$ python3 -q
>>> import numpy as np
>>> np.set_printoptions(precision=3, suppress=True, linewidth=100)
>>> def tidy(a):
...     return np.round(a, 3) + 0
... 
>>> arr = np.load("block3.npy")
>>> tidy(arr)
array([[0.188, 0.125, 0.125, 0.   , 0.125, 0.   , 0.125, 0.062, 0.   , 0.   , 0.125, 0.   , 0.125],
       [0.067, 0.067, 0.067, 0.   , 0.067, 0.067, 0.133, 0.067, 0.067, 0.133, 0.133, 0.   , 0.133],
       [0.133, 0.067, 0.067, 0.133, 0.   , 0.   , 0.   , 0.133, 0.133, 0.133, 0.133, 0.067, 0.   ],
       [0.118, 0.   , 0.118, 0.118, 0.059, 0.118, 0.   , 0.118, 0.059, 0.118, 0.   , 0.118, 0.059],
       [0.05 , 0.1  , 0.1  , 0.1  , 0.15 , 0.05 , 0.05 , 0.1  , 0.1  , 0.   , 0.1  , 0.1  , 0.   ],
       [0.071, 0.143, 0.071, 0.   , 0.143, 0.071, 0.   , 0.143, 0.143, 0.071, 0.071, 0.071, 0.   ],
       [0.062, 0.125, 0.125, 0.062, 0.125, 0.   , 0.125, 0.062, 0.062, 0.062, 0.   , 0.125, 0.062],
       [0.05 , 0.05 , 0.1  , 0.05 , 0.1  , 0.1  , 0.1  , 0.15 , 0.1  , 0.1  , 0.1  , 0.   , 0.   ],
       [0.071, 0.071, 0.071, 0.143, 0.   , 0.071, 0.   , 0.071, 0.214, 0.143, 0.143, 0.   , 0.   ],
       [0.062, 0.062, 0.125, 0.   , 0.   , 0.062, 0.125, 0.062, 0.125, 0.125, 0.   , 0.125, 0.125],
       [0.143, 0.143, 0.   , 0.143, 0.071, 0.071, 0.143, 0.071, 0.   , 0.   , 0.071, 0.143, 0.   ],
       [0.   , 0.2  , 0.1  , 0.2  , 0.   , 0.1  , 0.   , 0.   , 0.   , 0.   , 0.1  , 0.1  , 0.2  ],
       [0.   , 0.   , 0.   , 0.   , 0.222, 0.   , 0.222, 0.111, 0.   , 0.   , 0.   , 0.222, 0.222]])
>>> rng = np.random.default_rng(4186)
>>> labels = rng.permutation(13)
>>> print(labels)
[ 9  4 10  5  3 12  2  1  8  0  7 11  6]
>>> M2 = arr[labels][:, labels]
>>> np.allclose(M2, arr)
False
>>> tidy(np.trace(M2))
np.float64(1.668)
>>> print(tidy(np.linalg.det(M2)), tidy(np.linalg.det(arr[labels])))
0.0 0.0
>>> G = arr.T @ arr
>>> print(tidy(np.trace(G)), tidy((arr ** 2).sum()))
1.61 1.61
>>> np.linalg.matrix_rank(G)
np.int64(13)
>>> J = np.load("mat.npy")
>>> J
array([[ 4,  2,  4, -4],
       [ 3,  1,  5, -3],
       [-3,  0, -9,  3],
       [-1,  1, -7,  1],
       [-1,  1, -7,  1],
       [-5, -4,  1,  5],
       [ 3,  0,  9, -3],
       [ 5,  2,  7, -5],
       [ 7,  4,  5, -7],
       [ 9,  6,  3, -9],
       [ 2,  0,  6, -2],
       [-4, -1, -8,  4]])
>>> D = np.linalg.norm(J[:, None] - J[None], axis=-1)
>>> tidy(np.linalg.norm(J - J.mean(axis=0), axis=1))
array([ 4.821,  4.699, 11.751,  8.568,  8.568, 10.571,  8.548,  7.963,  9.26 , 11.835,  5.377,
       11.954])
>>> D.mean(axis=1).argmax()
np.int64(9)
>>> np.linalg.matrix_rank(D ** 2)
np.int64(4)
>>> print((D + 1e9 * np.eye(12)).round(6).argmin(axis=1))
[ 1  0 11  4  3 11 10  0  7  8  1  2]
>>> tidy(D[:5, :5])
array([[ 0.   ,  2.   , 16.462, 13.115, 13.115],
       [ 2.   ,  0.   , 16.401, 13.266, 13.266],
       [16.462, 16.401,  0.   ,  3.606,  3.606],
       [13.115, 13.266,  3.606,  0.   ,  0.   ],
       [13.115, 13.266,  3.606,  0.   ,  0.   ]])
>>> labels = J[:, 0] > np.median(J[:, 0])
>>> u = J[labels].mean(axis=0) - J[~labels].mean(axis=0)
>>> print(((J - J.mean(axis=0)) @ u > 0).astype(int))
[1 1 0 0 0 0 1 1 1 1 1 0]
>>> tidy((((J - J.mean(axis=0)) @ u > 0) == labels).mean())
np.float64(0.917)
>>> rank = np.linalg.matrix_rank(J)
>>> rank
np.int64(2)
>>> null = np.linalg.svd(J)[2][rank:].T
>>> tidy(null @ null.T)
array([[ 0.605, -0.279, -0.07 ,  0.395],
       [-0.279,  0.744,  0.186,  0.279],
       [-0.07 ,  0.186,  0.047,  0.07 ],
       [ 0.395,  0.279,  0.07 ,  0.605]])
>>> np.linalg.matrix_rank(J.T @ J), np.linalg.matrix_rank(J @ J.T)
(np.int64(2), np.int64(2))
>>> tidy(J @ null)
array([[0., 0.],
       [0., 0.],
       [0., 0.],
       [0., 0.],
       [0., 0.],
       [0., 0.],
       [0., 0.],
       [0., 0.],
       [0., 0.],
       [0., 0.],
       [0., 0.],
       [0., 0.]])
>>> print(tidy(J @ np.linalg.pinv(J) @ J))
[[ 4.  2.  4. -4.]
 [ 3.  1.  5. -3.]
 [-3.  0. -9.  3.]
 [-1.  1. -7.  1.]
 [-1.  1. -7.  1.]
 [-5. -4.  1.  5.]
 [ 3.  0.  9. -3.]
 [ 5.  2.  7. -5.]
 [ 7.  4.  5. -7.]
 [ 9.  6.  3. -9.]
 [ 2.  0.  6. -2.]
 [-4. -1. -8.  4.]]
>>> m1 = np.loadtxt("data.csv", delimiter=",")
>>> m1
array([[ -3.697,  -3.647,   4.779,  -2.801,  -2.161,   1.3  ,  -5.518,   5.397,  -2.537,   2.431,
          3.481,   5.466],
       [  2.529,   2.629,  -4.123,   3.417,   1.653,  -0.85 ,   3.999,  -4.492,   1.427,  -2.083,
         -2.816,  -4.348],
       [  3.01 ,   3.674,  -4.121,   2.448,   1.561,  -1.02 ,   4.768,  -4.573,   2.146,  -2.114,
         -3.437,  -5.162],
       [  0.32 ,   0.696,  -0.356,   0.478,   0.063,  -0.311,   0.532,  -0.625,   0.04 ,  -0.132,
         -0.368,  -1.031],
       [ -0.053,  -0.427,   0.394,  -0.089,  -0.067,   0.141,   0.318,  -0.394,  -0.496,   0.025,
         -0.233,   0.084],
       [  6.774,   6.373,  -8.59 ,   6.609,   3.767,  -1.814,  10.496, -10.445,   4.008,  -4.528,
         -6.365, -10.653],
       [ -2.759,  -2.734,   3.003,  -3.329,  -1.854,   1.168,  -4.514,   4.731,  -2.128,   2.254,
          2.713,   4.641],
       [  2.941,   2.749,  -3.942,   3.307,   2.095,  -1.007,   4.765,  -4.743,   2.097,  -1.776,
         -3.153,  -4.405],
       [ -1.797,  -2.09 ,   2.902,  -2.405,  -1.184,   1.237,  -3.746,   3.871,  -1.32 ,   1.546,
          2.364,   3.927],
       [  2.786,   2.243,  -3.579,   2.797,   2.05 ,  -0.917,   4.225,  -4.333,   1.772,  -2.066,
         -3.291,  -4.673],
       [ -0.751,  -0.967,   1.14 ,  -0.213,  -0.059,   0.296,  -0.624,   1.075,  -0.391,  -0.236,
          0.767,   0.789],
       [  1.696,   1.191,  -1.575,   1.267,   0.224,  -0.499,   1.774,  -2.636,   1.066,  -0.433,
         -0.698,  -2.054],
       [ -2.693,  -3.235,   3.297,  -2.388,  -2.029,   0.633,  -4.733,   5.174,  -1.704,   2.057,
          2.58 ,   4.97 ],
       [ -0.39 ,  -0.851,   1.152,  -0.866,  -0.741,   0.579,  -1.133,   1.477,  -0.36 ,   0.702,
          1.009,   1.712],
       [ -1.447,  -1.457,   2.504,  -2.071,  -1.601,   0.035,  -2.85 ,   3.156,  -1.42 ,   0.995,
          1.578,   2.796],
       [ -0.336,   0.111,   0.088,  -0.221,  -0.092,   0.144,  -0.306,   0.335,  -0.552,   0.318,
         -0.145,   0.77 ],
       [ -4.09 ,  -3.274,   5.495,  -3.651,  -2.891,   1.74 ,  -6.838,   6.584,  -2.719,   2.359,
          4.304,   6.339],
       [ -3.201,  -3.125,   4.655,  -3.081,  -2.208,   1.251,  -5.714,   5.242,  -1.957,   1.863,
          3.029,   5.536],
       [  3.525,   3.623,  -5.361,   4.189,   2.499,  -1.583,   6.593,  -6.419,   2.907,  -2.454,
         -3.435,  -6.854],
       [ -2.08 ,  -1.151,   1.806,  -1.182,  -1.224,   0.553,  -2.933,   2.583,  -1.224,   0.834,
          1.243,   2.698],
       [ -3.153,  -3.278,   4.944,  -3.357,  -2.021,   1.019,  -5.529,   5.221,  -2.011,   2.227,
          3.581,   5.729],
       [  0.031,  -0.78 ,   0.989,  -0.16 ,  -0.553,   0.37 ,  -0.674,   1.093,  -0.022,   0.095,
         -0.049,   1.251],
       [ -1.555,  -1.515,   2.455,  -1.364,  -1.088,   0.827,  -2.014,   2.401,  -1.146,   0.313,
          1.175,   1.897],
       [ -1.83 ,  -1.487,   2.529,  -1.008,  -1.304,   0.879,  -2.887,   2.904,  -1.144,   1.403,
          1.827,   2.973],
       [  1.869,   1.546,  -1.836,   1.82 ,   0.853,  -0.432,   2.262,  -1.965,   1.589,  -0.9  ,
         -2.077,  -2.986]])
>>> labels = m1[:, 5] > np.median(m1[:, 5])
>>> u = m1[labels].mean(axis=0) - m1[~labels].mean(axis=0)
>>> ((m1 - m1.mean(axis=0)) @ u > 0).astype(int)
array([1, 0, 0, 0, 0, 0, 1, 0, 1, 0, 1, 0, 1, 1, 1, 0, 1, 1, 0, 1, 1, 1, 1, 1, 0])
>>> tidy(u)
array([-4.027, -3.955,  5.425, -3.959, -2.601,  1.564, -6.618,  6.664, -2.614,  2.69 ,  4.092,
        6.83 ])
>>> (((m1 - m1.mean(axis=0)) @ u > 0) == labels).mean()
np.float64(0.92)
>>> M2 = m1 / np.sqrt((m1 ** 2).mean(axis=1, keepdims=True))
>>> np.linalg.matrix_rank(m1 - m1.mean(axis=1, keepdims=True))
np.int64(11)
>>> left, sv, vt = np.linalg.svd(m1)
>>> np.argmax(sv[:-1] / (sv[1:] + 1e-6)) + 1
np.int64(1)
>>> tidy(sv)
array([51.883,  2.052,  1.926,  1.805,  1.787,  1.669,  1.386,  1.179,  1.062,  0.929,  0.845,
        0.609])
>>> M2 = left[:, :1] @ np.diag(sv[:1]) @ vt[:1]
>>> tidy(np.linalg.norm(m1 - M2, 2)), tidy(sv[1])
(np.float64(2.052), np.float64(2.052))
>>> np.linalg.matrix_rank(M2)
np.int64(1)
>>> print(tidy(np.linalg.norm(m1 - M2) / np.linalg.norm(m1)))
0.093
>>> D = np.linalg.norm(m1[:, None] - m1[None], axis=-1)
>>> (D + 1e9 * np.eye(25)).round(6).argmin(axis=1)
array([20,  9,  7,  4, 15, 18, 12,  9, 23,  7, 21, 24,  6, 21, 23,  4,  0, 20,  2, 23, 17, 10, 19,
       19, 11])
>>> np.unravel_index(D.round(6).argmax(), D.shape)
(np.int64(5), np.int64(16))
>>> np.flatnonzero(D[11] < D.mean() / 2)
array([ 3,  4, 11, 24])
>>> D[11].round(6).argsort(kind="stable")[:4]
array([11, 24,  3,  4])
>>> print(np.linalg.matrix_rank(D ** 2))
14
>>> cen = m1 - m1.mean(axis=0)
>>> V = np.linalg.svd(cen)[2][:1]
>>> M2 = cen - cen @ V.T @ V
>>> print(tidy((cen @ V.T).std(axis=0)))
[10.339]
>>> tidy(np.linalg.norm(M2) / np.linalg.norm(cen))
np.float64(0.091)
>>> tidy(np.cov(cen @ V.T, rowvar=False))
np.float64(111.351)
>>> labels = rng.integers(0, 2, 12)
>>> feats = np.triu((labels[:, None] == labels) & (rng.random((12, 12)) < 0.8), 1).astype(int)
>>> feats += feats.T
>>> feats
array([[0, 0, 0, 0, 0, 0, 0, 1, 0, 0, 0, 1],
       [0, 0, 1, 0, 1, 1, 1, 0, 0, 1, 0, 0],
       [0, 1, 0, 1, 1, 1, 1, 0, 1, 1, 0, 0],
       [0, 0, 1, 0, 0, 1, 1, 0, 0, 1, 0, 0],
       [0, 1, 1, 0, 0, 1, 1, 0, 1, 0, 0, 0],
       [0, 1, 1, 1, 1, 0, 1, 0, 0, 1, 0, 0],
       [0, 1, 1, 1, 1, 1, 0, 0, 1, 0, 0, 0],
       [1, 0, 0, 0, 0, 0, 0, 0, 0, 0, 1, 1],
       [0, 0, 1, 0, 1, 0, 1, 0, 0, 1, 0, 0],
       [0, 1, 1, 1, 0, 1, 0, 0, 1, 0, 0, 0],
       [0, 0, 0, 0, 0, 0, 0, 1, 0, 0, 0, 1],
       [1, 0, 0, 0, 0, 0, 0, 1, 0, 0, 1, 0]])
>>> left, sv, vt = np.linalg.svd(feats)
>>> V = vt[:(sv > 1e-8).sum()]
>>> x0 = feats[10] + -1 * feats[2] + rng.integers(2) * np.eye(12)[11]
>>> x0
array([ 0., -1.,  0., -1., -1., -1., -1.,  1., -1., -1.,  0.,  2.])
>>> tidy(np.diag(V.T @ V))
array([0.5 , 0.75, 1.  , 0.75, 1.  , 1.  , 0.75, 1.  , 1.  , 0.75, 0.5 , 1.  ])
>>> tidy(V.T @ V)
array([[ 0.5 ,  0.  ,  0.  ,  0.  ,  0.  ,  0.  ,  0.  ,  0.  ,  0.  ,  0.  ,  0.5 ,  0.  ],
       [ 0.  ,  0.75,  0.  ,  0.25,  0.  ,  0.  ,  0.25,  0.  ,  0.  , -0.25,  0.  ,  0.  ],
       [ 0.  ,  0.  ,  1.  ,  0.  ,  0.  ,  0.  ,  0.  ,  0.  ,  0.  ,  0.  ,  0.  ,  0.  ],
       [ 0.  ,  0.25,  0.  ,  0.75,  0.  ,  0.  , -0.25,  0.  ,  0.  ,  0.25,  0.  ,  0.  ],
       [ 0.  ,  0.  ,  0.  ,  0.  ,  1.  ,  0.  ,  0.  ,  0.  ,  0.  ,  0.  ,  0.  ,  0.  ],
       [ 0.  ,  0.  ,  0.  ,  0.  ,  0.  ,  1.  ,  0.  ,  0.  ,  0.  ,  0.  ,  0.  ,  0.  ],
       [ 0.  ,  0.25,  0.  , -0.25,  0.  ,  0.  ,  0.75,  0.  ,  0.  ,  0.25,  0.  ,  0.  ],
       [ 0.  ,  0.  ,  0.  ,  0.  ,  0.  ,  0.  ,  0.  ,  1.  ,  0.  ,  0.  ,  0.  ,  0.  ],
       [ 0.  ,  0.  ,  0.  ,  0.  ,  0.  ,  0.  ,  0.  ,  0.  ,  1.  ,  0.  ,  0.  ,  0.  ],
       [ 0.  , -0.25,  0.  ,  0.25,  0.  ,  0.  ,  0.25,  0.  ,  0.  ,  0.75,  0.  ,  0.  ],
       [ 0.5 ,  0.  ,  0.  ,  0.  ,  0.  ,  0.  ,  0.  ,  0.  ,  0.  ,  0.  ,  0.5 ,  0.  ],
       [ 0.  ,  0.  ,  0.  ,  0.  ,  0.  ,  0.  ,  0.  ,  0.  ,  0.  ,  0.  ,  0.  ,  1.  ]])
>>> tidy(np.linalg.norm(x0 - V.T @ V @ x0))
np.float64(0.0)
>>> X = np.load("case16.npy")
>>> X
array([[ 0.1  ,  0.5  ,  0.8  , -0.6  ,  1.251,  0.3  ,  2.   ],
       [-1.9  , -0.7  ,  1.1  ,  2.5  , -2.001, -0.5  ,  0.   ],
       [-0.5  ,  0.5  ,  0.8  ,  0.1  , -1.154, -0.3  , -0.1  ],
       [-1.1  , -1.3  ,  0.4  ,  0.2  ,  1.199,  0.3  , -2.1  ],
       [ 0.   , -1.4  , -0.1  ,  1.   ,  2.748,  0.7  ,  1.2  ],
       [ 0.4  ,  0.8  , -1.3  , -1.4  , -2.733, -0.7  , -0.1  ],
       [-0.3  , -1.4  ,  0.   , -0.7  ,  4.433,  1.1  ,  0.8  ],
       [-0.6  ,  2.2  , -0.3  ,  0.8  ,  0.751,  0.2  ,  0.   ],
       [-1.2  , -0.4  , -1.1  , -0.6  , -0.069,  0.   ,  2.1  ],
       [ 0.9  , -0.1  , -1.1  , -0.9  , -8.419, -2.1  , -0.9  ],
       [ 0.1  ,  0.2  ,  0.7  , -1.5  ,  2.411,  0.6  ,  0.7  ],
       [-1.3  , -1.7  , -1.6  ,  0.5  , -2.841, -0.7  , -0.2  ],
       [ 2.   ,  0.7  ,  0.4  ,  0.8  , -2.381, -0.6  , -1.3  ],
       [ 1.5  ,  0.   ,  1.2  , -1.   ,  2.822,  0.7  ,  0.4  ],
       [-0.2  , -1.   ,  1.3  , -0.7  ,  4.417,  1.1  , -1.5  ],
       [ 0.1  ,  1.   ,  0.8  ,  1.8  , -2.021, -0.5  ,  0.1  ],
       [ 0.4  ,  0.1  ,  0.1  ,  1.6  , -3.534, -0.9  ,  0.2  ],
       [-0.5  ,  0.7  , -3.   ,  0.8  ,  7.616,  1.9  , -1.4  ],
       [ 1.4  ,  0.7  ,  0.6  ,  1.4  ,  3.122,  0.8  , -0.7  ],
       [-0.6  , -0.3  ,  1.3  ,  0.4  , -1.173, -0.3  , -0.4  ],
       [ 0.7  , -2.4  ,  1.6  ,  1.1  , -3.641, -0.9  ,  0.   ],
       [ 1.3  ,  0.2  , -0.9  ,  0.2  ,  8.041,  2.   ,  0.4  ],
       [ 0.6  , -0.3  , -0.7  , -0.9  , -2.854, -0.7  , -0.4  ],
       [ 3.2  , -1.   , -0.2  ,  0.4  ,  1.569,  0.4  , -0.7  ],
       [ 0.7  ,  0.5  ,  1.8  ,  1.2  ,  0.853,  0.2  , -0.9  ],
       [-0.3  , -0.5  ,  1.2  ,  0.6  ,  3.978,  1.   ,  1.1  ],
       [-0.2  ,  0.7  ,  0.1  , -0.5  , -1.953, -0.5  ,  1.7  ],
       [ 0.4  ,  0.8  ,  1.   ,  0.1  , -2.418, -0.6  ,  1.2  ],
       [ 2.   ,  0.1  , -0.7  , -0.4  ,  0.772,  0.2  ,  0.1  ],
       [-0.2  ,  0.7  , -0.9  ,  1.3  , -4.779, -1.2  ,  0.4  ],
       [-0.7  , -1.2  ,  0.5  , -0.2  ,  3.187,  0.8  , -1.1  ]])
>>> vals, V = np.linalg.eigh(feats)
>>> x0 = np.array([-3, 3, -3, 3, 0, 1, 0, 2, 1, 2, -2, -3])
>>> x0 @ feats @ x0
np.int64(-18)
